$ python -q
>>> import numpy as np
>>> import numpy.linalg as la
>>> np.set_printoptions(precision=2, suppress=True, linewidth=120)
>>> J = np.load("dump.npy")
>>> J.round(2) + 0
array([[ 0.02, -0.09, -0.01,  0.02, -0.09,  0.06],
       [-0.09,  0.39,  0.03, -0.09,  0.39, -0.27],
       [-0.01,  0.03,  0.  , -0.01,  0.03, -0.02],
       [ 0.02, -0.09, -0.01,  0.02, -0.09,  0.06],
       [-0.09,  0.39,  0.03, -0.09,  0.39, -0.27],
       [ 0.06, -0.27, -0.02,  0.06, -0.27,  0.18]])
>>> # a projection of rank 1
>>> rank = la.matrix_rank(J)
>>> rank
np.int64(1)
>>> null = la.svd(J)[2][rank:].T
>>> [int(la.matrix_rank(J[:i])) for i in range(1, len(J) + 1)]
[1, 1, 1, 1, 1, 1]
>>> null.shape
(6, 5)
>>> [int(la.matrix_rank(np.delete(J, i, axis=0))) for i in range(6)]
[1, 1, 1, 1, 1, 1]
>>> Y = J / np.sqrt((J ** 2).mean(axis=1, keepdims=True))
>>> Y[2]
array([-0.35,  1.52,  0.12, -0.35,  1.52, -1.05])
>>> np.round(J - J.mean(axis=1, keepdims=True), 2) + 0
array([[ 0.03, -0.08,  0.01,  0.03, -0.08,  0.08],
       [-0.15,  0.33, -0.03, -0.15,  0.33, -0.33],
       [-0.01,  0.03,  0.  , -0.01,  0.03, -0.03],
       [ 0.03, -0.08,  0.01,  0.03, -0.08,  0.08],
       [-0.15,  0.33, -0.03, -0.15,  0.33, -0.33],
       [ 0.1 , -0.23,  0.02,  0.1 , -0.23,  0.23]])
>>> ev, vecs = la.eigvalsh(J)
Traceback (most recent call last):
  File "<python-input-15>", line 1, in <module>
    ev, vecs = la.eigvalsh(J)
    ^^^^^^^^
ValueError: too many values to unpack (expected 2)
>>> ev, vecs = la.eigh(J)
>>> (ev > 1e-8).sum(), (ev < -1e-8).sum()
(np.int64(1), np.int64(0))
>>> la.eigvalsh(J + 2 * np.eye(6))
array([2., 2., 2., 2., 2., 3.])
>>> ev.sum(), round(np.trace(J), 2)
(np.float64(1.0), np.float64(1.0))
>>> ev.round(2) + 0
array([0., 0., 0., 0., 0., 1.])
>>> np.round(la.svd(J, compute_uv=False), 2) + 0
array([1., 0., 0., 0., 0., 0.])
>>> np.abs(vecs[:, -1]).round(6).argmax()
np.int64(1)
>>> Y = np.array([[1, 2, 4], [0, 5, 5], [2, 4, 4]])
>>> data = np.triu(Y, 1)
>>> data
array([[0, 2, 4],
       [0, 0, 5],
       [0, 0, 0]])
>>> # rows and columns are dependent
>>> try:
...     la.inv(data)
... except la.LinAlgError as e:
...     print("failed:", e)
... 
failed: Singular matrix
>>> round(float(np.trace(la.pinv(data) @ data)), 2)
2.0
>>> np.allclose(data[:-1].T @ la.lstsq(data[:-1].T, data[-1])[0], data[-1])
True
>>> X = np.loadtxt("sample15.csv", delimiter=",")
>>> X
array([[-3., -2., -1.,  0.],
       [ 1.,  2.,  3.,  4.],
       [ 5.,  6.,  7.,  8.],
       [ 9., 10., 11., 12.]])
>>> rank = la.matrix_rank(X)
>>> rank
np.int64(2)
>>> null = la.svd(X)[2][rank:].T
>>> [int(la.matrix_rank(X[:, :j + 1])) for j in range(4)]
[1, 2, 2, 2]
>>> [int(la.matrix_rank(X[:i])) for i in range(1, len(X) + 1)]
[1, 2, 2, 2]
>>> null @ null.T
array([[ 0.3, -0.4, -0.1,  0.2],
       [-0.4,  0.7, -0.2, -0.1],
       [-0.1, -0.2,  0.7, -0.4],
       [ 0.2, -0.1, -0.4,  0.3]])
>>> np.round(X @ null, 2) + 0
array([[0., 0.],
       [0., 0.],
       [0., 0.],
       [0., 0.]])
>>> np.round(la.norm(X, 1), 2), round(float(la.norm(X, np.inf)), 2)
(np.float64(24.0), 42.0)
>>> round(float(la.norm(X, 2)), 2)
25.58
>>> la.norm(X, axis=0)
array([10.77, 12.  , 13.42, 14.97])
>>> U, s, Vt = la.svd(X)
>>> vecs = Vt[:(s > 1e-8).sum()]
>>> rng = np.random.default_rng(106134)
>>> x = X[2] + 4 * X[0] + rng.integers(2) * np.eye(4)[3]
>>> x
array([-7., -2.,  3.,  9.])
>>> np.diag(vecs.T @ vecs)
array([0.7, 0.3, 0.3, 0.7])
>>> np.round(la.norm(x - vecs.T @ vecs @ x), 2)
np.float64(0.55)
>>> proj = np.triu(np.array([[0, 5, 4], [4, 0, 0], [-2, -1, -3]]), 1) + np.eye(3)
>>> Y = proj @ data @ la.inv(proj)
>>> np.trace(Y), np.trace(data)
(np.float64(0.0), np.int64(0))
>>> la.matrix_rank(Y)
np.int64(2)
>>> np.poly(Y)
array([1., 0., 0., 0.])
>>> m1 = np.loadtxt("layer1.csv", delimiter=",")
>>> m1
array([[ 1.04,  2.12, -1.01,  1.97,  2.08,  0.95, -0.76, -1.01],
       [ 1.17,  1.95, -1.02,  2.  ,  1.89,  0.96, -0.93, -0.86],
       [ 0.92,  1.89, -0.92,  2.02,  2.05,  1.  , -1.18, -0.97],
       [ 1.22,  2.18, -1.1 ,  2.05,  2.1 ,  1.04, -1.04, -1.04],
       [-2.01, -0.88, -1.94,  0.01,  0.88, -1.97, -2.06,  0.92],
       [-2.13, -0.89, -1.99,  0.14,  0.94, -1.86, -1.91,  1.21],
       [-1.77, -0.89, -2.01, -0.02,  0.89, -2.04, -2.04,  0.97],
       [-1.98, -1.01, -1.98,  0.07,  1.01, -2.09, -1.84,  1.08],
       [-0.15,  1.92,  0.74,  0.95, -0.05,  1.01,  1.9 , -0.14],
       [ 0.19,  1.79,  1.02,  1.13, -0.01,  1.2 ,  1.96, -0.02],
       [ 0.03,  1.94,  0.98,  1.06,  0.27,  1.27,  2.03,  0.01],
       [-0.22,  2.  ,  1.06,  0.89, -0.03,  0.93,  1.94,  0.06]])
>>> W = np.array([[1, 1], [2, 4], [3, 5], [0, 3], [1, 1], [3, 0], [4, 0], [0, 5]])
>>> coef = np.array([0, -3])
>>> hid = np.maximum(m1 @ W + coef, 0)
>>> la.matrix_rank(hid)
np.int64(2)
>>> (hid > 0).astype(int)
array([[1, 1],
       [1, 1],
       [1, 1],
       [1, 1],
       [0, 0],
       [0, 0],
       [0, 0],
       [0, 0],
       [1, 1],
       [1, 1],
       [1, 1],
       [1, 1]])
>>> (hid > 0).mean(axis=0)
array([0.67, 0.67])
>>> basis = np.array([[1, 1, 1], [3, 3, 2]])
>>> W @ basis
array([[ 4,  4,  3],
       [14, 14, 10],
       [18, 18, 13],
       [ 9,  9,  6],
       [ 4,  4,  3],
       [ 3,  3,  3],
       [ 4,  4,  4],
       [15, 15, 10]])
>>> x = np.array([-2, -7, 8, -4, 9, 6, -9, 3])
>>> rhs = m1 @ x
>>> la.solve(m1.T @ m1, m1.T @ rhs)
array([-2., -7.,  8., -4.,  9.,  6., -9.,  3.])
>>> rhs = rhs + 0.1 * rng.normal(size=12)
>>> rhs
array([ -4.69,  -3.51,   1.59,  -3.19,  12.07,  12.35,  10.68,  11.41, -22.77, -19.84, -18.25, -20.43])
>>> coef, *_ = la.lstsq(m1, rhs)
>>> coef.round()
array([-2., -7.,  8., -4.,  9.,  6., -9.,  3.])
>>> coef
array([-2.05, -6.86,  7.68, -4.07,  8.73,  6.28, -9.05,  3.18])
>>> r0, g = m1[0], m1[3]
>>> np.round(r0 @ r0, 2)
np.float64(17.3)
>>> pr = (r0 @ g) / (r0 @ r0) * r0
>>> la.matrix_rank(np.outer(r0, g))
np.int64(1)
>>> g - pr
array([ 0.12, -0.05, -0.04, -0.03, -0.09,  0.04, -0.24,  0.02])
>>> Y = np.c_[m1[:, :3] @ np.array([[5, 3, 2], [-3, 0, -4], [-1, -3, 5]]), np.array([0, 0, 5, 3, 0, 5, 1, 2, 3, 3, 0, 3])]
>>> Y.round(2) + 0
array([[ -0.15,   6.15, -11.45,   0.  ],
       [  1.02,   6.57, -10.56,   0.  ],
       [ -0.15,   5.52, -10.32,   5.  ],
       [  0.66,   6.96, -11.78,   3.  ],
       [ -5.47,  -0.21, -10.2 ,   0.  ],
       [ -5.99,  -0.42, -10.65,   5.  ],
       [ -4.17,   0.72, -10.03,   1.  ],
       [ -4.89,   0.  ,  -9.82,   2.  ],
       [ -7.25,  -2.67,  -4.28,   3.  ],
       [ -5.44,  -2.49,  -1.68,   3.  ],
       [ -6.65,  -2.85,  -2.8 ,   0.  ],
       [ -8.16,  -3.84,  -3.14,   3.  ]])
>>> np.round(la.lstsq(m1, Y[:, 0])[0], 2) + 0
array([ 5., -3., -1.,  0.,  0.,  0.,  0.,  0.])
>>> la.norm(la.qr(m1)[0].T @ Y, axis=0) ** 2 / ((Y ** 2).sum(axis=0) + 1e-12)
array([1.  , 1.  , 1.  , 0.76])
>>> np.round(la.norm(Y - m1 @ la.lstsq(m1, Y)[0], axis=0), 2) + 0
array([0.  , 0.  , 0.  , 4.68])
>>> arr = np.load("data.npy")
>>> arr
array([[ 0,  0,  0,  0],
       [-1,  0,  0,  0],
       [ 0,  0,  0,  0],
       [ 1, -3,  0,  0]])
>>> arr @ arr
array([[0, 0, 0, 0],
       [0, 0, 0, 0],
       [0, 0, 0, 0],
       [3, 0, 0, 0]])
>>> np.round(la.det(arr), 2)
np.float64(0.0)
>>> round(np.abs(la.eigvals(arr)).max(), 2)
np.float64(0.0)
>>> Y = np.array([[2, 4], [0, 1], [5, 5], [2, 2]])
>>> np.einsum("ik,kj->ij", arr, Y)
array([[ 0,  0],
       [-2, -4],
       [ 0,  0],
       [ 2,  1]])
>>> la.matrix_rank(np.vstack([arr, Y.T]))
np.int64(3)
>>> E = np.load("block6.npy")
>>> E
array([[ 2,  0,  2,  2, -1],
       [ 1,  2,  3,  1,  0],
       [-1,  3,  5,  2,  0],
       [-2,  1,  3,  4, -1],
       [-4,  1,  2,  6,  0],
       [-2,  1,  2,  4,  0],
       [-4,  3,  3,  6,  2],
       [-6,  2,  3,  6,  1],
       [-5,  0,  5,  8,  3],
       [-6,  1,  5,  9,  5],
       [-5,  3,  7, 10,  6],
       [-6,  1,  9, 10,  8],
       [-4, -1,  9,  9,  6],
       [-5,  1, 10, 10,  7],
       [-3,  2, 11,  8,  9],
       [-4,  2, 12, 10,  8],
       [-4,  0, 12,  9,  6],
       [-2, -2, 11,  9,  4],
       [-1,  0, 11, 11,  2],
       [ 1, -1, 13,  9,  4],
       [ 3,  1, 12, 11,  5],
       [ 2,  2, 10, 11,  5],
       [ 2,  4,  9, 11,  4],
       [ 4,  2,  7,  9,  3],
       [ 3,  4,  9, 11,  5],
       [ 1,  5,  7, 12,  5],
       [ 0,  4,  9, 10,  4],
       [-1,  4, 11, 12,  6],
       [-2,  5, 13, 10,  8],
       [-2,  6, 13, 12,  6]])
>>> d = la.norm(E[:, None] - E[None], axis=-1)
>>> np.flatnonzero(d[4] < d.mean() / 2)
array([3, 4, 5, 6, 7])
>>> d[4].round(6).argsort(kind="stable")[:4]
array([4, 7, 5, 6])
>>> la.matrix_rank(d ** 2)
np.int64(7)
>>> rank = la.matrix_rank(data)
>>> rank
np.int64(2)
>>> null = la.svd(data)[2][rank:].T
>>> [int(la.matrix_rank(np.delete(data, i, axis=0))) for i in range(3)]
[1, 1, 2]
>>> [int(la.matrix_rank(data[:i])) for i in range(1, len(data) + 1)]
[1, 2, 2]
>>> T = np.stack([E, -1 * E, E[::-1]])
>>> la.norm(T, axis=(1, 2))
array([77.3, 77.3, 77.3])
>>> la.matrix_rank(T.reshape(3, -1))
np.int64(2)
>>> T.shape
(3, 30, 5)
>>> W0 = np.load("x.npy")
>>> W0
array([[  3.48,   2.66,   3.45],
       [  1.52,   6.62,   9.77],
       [ 25.91, -18.11, -40.73],
       [-11.03, -13.87,  26.36],
       [  5.66,   1.52,   4.26],
       [ 10.31,  25.6 ,  13.5 ],
       [-34.27,   4.41,   9.22],
       [-16.36,  -5.74,   2.47],
       [-10.5 ,  13.67,   0.1 ],
       [ 17.3 , -40.41, -42.56],
       [-16.81,  26.09,  15.55],
       [-22.88,   6.84, -10.93],
       [ 29.86, -16.6 ,  13.3 ],
       [ 11.06,  14.63,  24.27],
       [ 12.9 ,  14.56,  23.28],
       [-16.61,  -4.42,  -7.4 ],
       [-21.01,  -7.5 ,   9.35],
       [-11.39,  10.92, -11.41],
       [ 16.26, -25.24, -46.5 ],
       [ 16.78, -22.95,  19.66],
       [ 14.01,  -2.32,  12.5 ],
       [  5.34,   1.57,   4.51]])
>>> cov = np.cov(W0, rowvar=False)
>>> la.eigvalsh(cov)[::-1]
array([610.31, 277.71, 133.06])
>>> cov
array([[ 304.64, -112.68,  -70.45],
       [-112.68,  279.1 ,  187.11],
       [ -70.45,  187.11,  437.35]])
>>> np.argwhere(np.triu(np.abs(np.corrcoef(W0.T)) > 0.8, 1))
array([], shape=(0, 2), dtype=int64)
>>> np.median(W0, axis=0)
array([4.41, 1.54, 6.87])
>>> np.argsort(-W0.std(axis=0).round(6), kind="stable")
array([2, 0, 1])
>>> x = np.array([3, 3, 3])
>>> rhs = W0 @ x
>>> coef, lr = np.zeros(3), 1 / la.norm(W0, 2) ** 2
>>> for i in range(5):
...     coef -= lr * W0.T @ (W0 @ coef - rhs)
...     if i % 1 == 0: print(i, round(la.norm(W0 @ coef - rhs), 2))
... 
0 182.64
1 113.28
2 74.86
3 52.5
4 38.49
>>> np.round(la.cond(W0), 2)
np.float64(2.12)
>>> coef
array([2.6 , 2.46, 3.19])
>>> la.norm(W0, axis=0)
array([80.01, 76.79, 96.08])
>>> round(la.norm(W0, "nuc"), 2)
np.float64(243.14)
>>> round(la.norm(W0[12], 1), 2), round(float(la.norm(W0[12], np.inf)), 2)
(np.float64(59.76), 29.86)
>>> round(float(la.norm(W0) ** 2 / la.norm(W0, 2) ** 2), 2)
1.68
>>> np.round(la.norm(W0, 2), 2)
np.float64(113.22)
>>> proj = W0 @ la.solve(W0.T @ W0, W0.T)
>>> la.matrix_rank(np.eye(22) - proj)
np.int64(19)
>>> np.allclose(proj @ proj, proj)
True
>>> K = np.array([[0, 0, 0, 1], [0, 0, 0, 0], [0, 0, 0, 0], [1, 0, 0, 0]])
>>> K @ K.T
array([[1, 0, 0, 0],
       [0, 0, 0, 0],
       [0, 0, 0, 0],
       [0, 0, 0, 1]])
>>> la.pinv(K)
array([[0., 0., 0., 1.],
       [0., 0., 0., 0.],
       [0., 0., 0., 0.],
       [1., 0., 0., 0.]])
>>> K[:, 0] @ K[:, 3]
np.int64(0)
>>> (K != 0).astype(int)
array([[0, 0, 0, 1],
       [0, 0, 0, 0],
       [0, 0, 0, 0],
       [1, 0, 0, 0]])
>>> ev, vecs = la.eigh(K)
>>> x = np.array([-3, -2, -3, -1])
>>> np.round(x @ K @ x / (x @ x), 2), ev[0], ev[-1]
(np.float64(0.26), np.float64(-1.0), np.float64(1.0))
>>> la.eigvalsh(K[1:, 1:])
array([0., 0., 0.])
>>> np.round(np.trace(la.pinv(K) @ K), 2)
np.float64(2.0)
>>> try:
...     la.inv(K)
... except la.LinAlgError as e:
...     print("failed:", e)
... 
failed: Singular matrix
>>> np.allclose(K[:-1].T @ la.lstsq(K[:-1].T, K[-1])[0], K[-1])
False
